$ ipython --no-banner

In [1]: import numpy as np

In [2]: np.set_printoptions(precision=3, suppress=True, linewidth=120, sign=" ")

In [3]: X = np.loadtxt("m.csv", delimiter=",")

In [4]: X
Out[4]: 
array([[ 3.135,  1.359],
       [ 1.359,  1.865]])

In [5]: ev, vecs = np.linalg.eigh(X)

In [6]: np.abs(vecs[:, -1])
Out[6]: array([ 0.844,  0.537])

In [7]: np.unique(ev.round(6) + 0, return_counts=True)[1]
Out[7]: array([ 1,  1])

In [8]: (ev > 1e-8).sum(), (ev < -1e-8).sum()
Out[8]: (np.int64(2), np.int64(0))

In [9]: np.linalg.eigvalsh(X + -2 * np.eye(2))
Out[9]: array([-1.,  2.])

In [10]: np.round(vecs.T @ X @ vecs, 3) + 0
Out[10]: 
array([[ 1.,  0.],
       [ 0.,  4.]])

In [11]: ev.sum(), np.trace(X)
Out[11]: (np.float64(5.0), np.float64(5.0))

In [12]: ev
Out[12]: array([ 1.,  4.])

In [13]: data = np.loadtxt("out0.csv", delimiter=",")

In [14]: data
Out[14]: 
array([[-3.,  0.,  3.,  0.,  3.,  1.,  2., -2.],
       [ 0.,  2., -2.,  1.,  1., -3.,  2.,  3.],
       [ 2.,  4.,  1.,  2., -1., -3., -3.,  2.],
       [ 3.,  4.,  2.,  2.,  2.,  0., -2.,  0.],
       [ 2., -4.,  2., -2., -3.,  2.,  2.,  0.],
       [ 1., -6., -1., -3., -3.,  0.,  1.,  0.]])

In [15]: A2 = data / np.linalg.norm(data, axis=1, keepdims=True)

In [16]: C2 = A2 @ A2.T

In [17]: np.argwhere(np.triu(np.abs(C2) > 0.95, 1))
Out[17]: array([], shape=(0, 2), dtype=int64)

In [18]: (C2 - 2 * np.eye(6)).round(6).argmax(axis=1)
Out[18]: array([ 3,  2,  3,  2,  5,  4])

In [19]: np.linalg.norm(A2, axis=1)
Out[19]: array([ 1.,  1.,  1.,  1.,  1.,  1.])

In [20]: (np.abs(C2) > 0.9).astype(int)
Out[20]: 
array([[ 1,  0,  0,  0,  0,  0],
       [ 0,  1,  0,  0,  0,  0],
       [ 0,  0,  1,  0,  0,  0],
       [ 0,  0,  0,  1,  0,  0],
       [ 0,  0,  0,  0,  1,  0],
       [ 0,  0,  0,  0,  0,  1]])

In [21]: f = np.array([-1, -1])

In [22]: np.correlate(data[5], data[0], "full")
Out[22]: array([ -2.,  14.,  -9.,   1., -19.,  -9., -32., -13.,  10.,  -3.,   9.,  12.,   0.,  -3.,   0.])

In [23]: np.polyval(f, data[5])
Out[23]: array([-2.,  5.,  0.,  2.,  2., -1., -2., -1.])

In [24]: W1 = np.array([[0, -1],
    ...:     [-1, -3],
    ...:     [-1, -2],
    ...:     [-2, -2],
    ...:     [1, 5],
    ...:     [-4, -1],
    ...:     [-2, -3],
    ...:     [3, -3]])

In [25]: b = np.array([0, 1])

In [26]: hid = np.maximum(data @ W1 + b, 0)

In [27]: hid
Out[27]: 
array([[  0.,  12.],
       [ 16.,   0.],
       [ 14.,   0.],
       [  0.,   0.],
       [  0.,   0.],
       [  8.,   8.]])

In [28]: (hid > 0).astype(int)
Out[28]: 
array([[ 0,  1],
       [ 1,  0],
       [ 1,  0],
       [ 0,  0],
       [ 0,  0],
       [ 1,  1]])

In [29]: cent = np.array([[1, -1], [-3, -2]])

In [30]: (hid @ cent).round(6).argmax(axis=1)
Out[30]: array([ 1,  0,  0,  0,  0,  0])

In [31]: W1 @ cent
Out[31]: 
array([[  3,   2],
       [  8,   7],
       [  5,   5],
       [  4,   6],
       [-14, -11],
       [ -1,   6],
       [  7,   8],
       [ 12,   3]])
